>>> import numpy as np
>>> import numpy.linalg as la
>>> np.set_printoptions(precision=3, suppress=True, linewidth=100)
>>> def tidy(a):
...     return np.round(a, 3) + 0
... 
>>> M = np.loadtxt("layer7.csv", delimiter=",")
>>> M
array([[-0.999, -0.116, -1.293, -0.234,  0.053, -1.631,  1.059, -4.309,  2.456, -0.424],
       [ 0.044,  0.747, -0.424,  0.019,  2.436,  1.516,  0.003, -4.225,  4.589,  0.567],
       [-1.247, -0.569, -2.767, -0.62 ,  0.363, -3.061,  1.279, -1.899,  0.915, -0.391],
       [-0.102, -2.908,  3.918,  0.656, -5.396, -4.411,  0.912,  3.327, -5.452, -0.079],
       [ 0.065, -3.511,  2.268,  0.292, -3.171, -3.449,  1.587,  3.422, -5.239,  0.588],
       [-0.381, -0.685, -3.252,  0.483,  1.122, -0.917,  1.419, -1.775,  1.618, -1.258],
       [ 1.455,  2.122,  2.366,  0.206,  1.748,  2.539, -2.841,  2.273,  0.779,  0.833],
       [-1.063, -2.01 , -0.07 ,  0.333, -4.396, -2.987,  1.64 ,  1.032, -3.82 , -0.726],
       [-0.055, -1.565, -2.15 ,  0.919,  2.686, -1.332,  2.04 , -3.84 ,  3.052, -1.57 ],
       [ 0.346, -1.223,  2.136,  0.689,  2.123,  0.383,  1.314, -1.758, -0.029, -2.211],
       [ 0.981,  0.088,  0.374,  0.071,  4.66 ,  1.734, -0.031,  3.499, -0.755, -0.426],
       [ 1.682,  1.122,  4.156,  0.565, -2.447,  0.868, -2.445,  5.999, -4.24 ,  0.953],
       [ 1.558,  0.693,  1.316,  0.627,  2.653,  1.899,  0.016,  0.671,  0.781, -0.522],
       [ 1.562, -0.834,  0.427,  1.507, -1.5  , -0.151, -2.554,  6.886, -4.06 ,  0.132],
       [-0.947,  0.06 , -5.499,  0.516, -0.055, -2.592,  0.639, -5.199,  5.498, -0.15 ],
       [ 0.003, -1.154,  0.693, -0.27 , -6.049, -3.145,  0.883,  3.942, -5.601, -0.148],
       [ 0.281,  1.45 , -3.742,  0.335,  0.402,  0.889, -1.801,  2.495,  0.398, -1.518],
       [-1.109, -1.267, -4.151,  0.437, -0.503, -1.962,  0.98 , -2.002,  0.934, -0.497],
       [-0.024, -2.066,  3.577,  1.444,  0.899, -1.489, -0.237,  3.045, -3.254, -1.543],
       [ 0.441, -0.998, -1.808,  1.174,  4.175,  0.055,  1.319, -4.125,  4.69 , -1.632],
       [-2.741, -2.819, -3.105, -1.522, -3.189, -5.491,  3.912, -2.759, -0.992,  0.297],
       [ 1.8  ,  0.447, -0.471,  1.359, -2.891,  0.695, -2.32 ,  4.448, -0.971, -0.24 ],
       [-0.852,  1.127,  0.594, -1.083, -1.216,  0.   ,  0.119,  4.298, -2.783, -0.124],
       [-0.258,  0.858,  2.033, -0.806, -0.79 ,  0.136, -0.445,  2.46 , -1.842,  1.055],
       [-1.054, -0.303, -0.441, -1.141, -1.859, -2.058,  0.472, -1.027,  0.354,  1.535],
       [-1.708,  0.359, -0.298, -2.184,  0.264, -0.266,  1.789, -2.748, -0.642,  0.907],
       [-1.755, -1.263, -1.841, -0.865, -1.868, -5.658,  1.06 , -5.425,  2.663,  1.757],
       [-1.635,  1.572, -1.489, -2.133,  0.693,  0.026,  0.737, -5.215,  3.969,  2.011],
       [ 0.602,  1.445,  0.361, -0.146,  1.397,  0.214, -0.568, -3.132,  3.256,  0.856],
       [-4.252,  0.91 , -2.233, -3.613, -1.761, -2.889,  2.251, -6.88 ,  1.432,  1.801],
       [-0.255, -3.083,  3.508, -0.21 , -3.333, -1.956,  2.208,  1.267, -4.127,  0.66 ],
       [-0.19 ,  2.093,  3.938, -0.916,  6.364,  2.68 ,  0.753, -6.147,  5.598,  0.218],
       [ 0.277, -1.702,  1.21 ,  0.6  ,  0.186,  0.457,  0.726,  0.593, -1.53 , -2.512],
       [ 0.472, -1.371,  2.739,  0.949,  0.186,  1.654,  0.472,  0.11 , -1.35 , -1.084],
       [ 0.721, -0.415,  2.575, -0.218,  1.792,  1.708, -0.115,  1.83 , -1.704,  1.048],
       [ 1.333, -1.242,  9.002,  0.905,  2.806,  0.656,  0.185,  3.319, -3.561, -0.226],
       [ 1.992, -0.802,  2.317,  1.528,  0.521,  1.993, -0.499,  1.263, -0.921, -0.958],
       [-0.373,  0.02 ,  0.015, -0.198, -1.256, -0.627,  0.272,  2.172, -1.994,  0.345],
       [-1.136,  2.432, -5.416, -1.577, -1.105, -0.976, -0.854, -2.654,  3.023,  1.357],
       [-0.114,  1.233,  0.976,  0.106,  2.723,  1.137, -0.318, -0.604,  1.977,  0.293]])
>>> d = la.norm(M[:, None] - M[None], axis=-1)
>>> np.flatnonzero(d[1] < d.mean() / 2)
array([ 1, 19, 27, 28])
>>> (d + 1e9 * np.eye(40)).round(6).argmin(axis=1)
array([ 2, 28, 17,  4,  3, 17, 12, 15, 19, 33, 12, 13, 39, 21,  0,  3, 21,  2, 32,  8, 26, 13, 37,
       37, 25, 24,  0,  1,  1, 26,  4,  1, 33, 36, 36, 18, 33, 23, 14, 12])
>>> tidy(d[:5, :5])
array([[ 0.   ,  4.989,  3.6  , 13.963, 12.633],
       [ 4.989,  0.   ,  7.483, 16.977, 15.463],
       [ 3.6  ,  7.483,  0.   , 12.497, 10.791],
       [13.963, 16.977, 12.497,  0.   ,  3.175],
       [12.633, 15.463, 10.791,  3.175,  0.   ]])
>>> d.mean(axis=1).argmax()
np.int64(31)
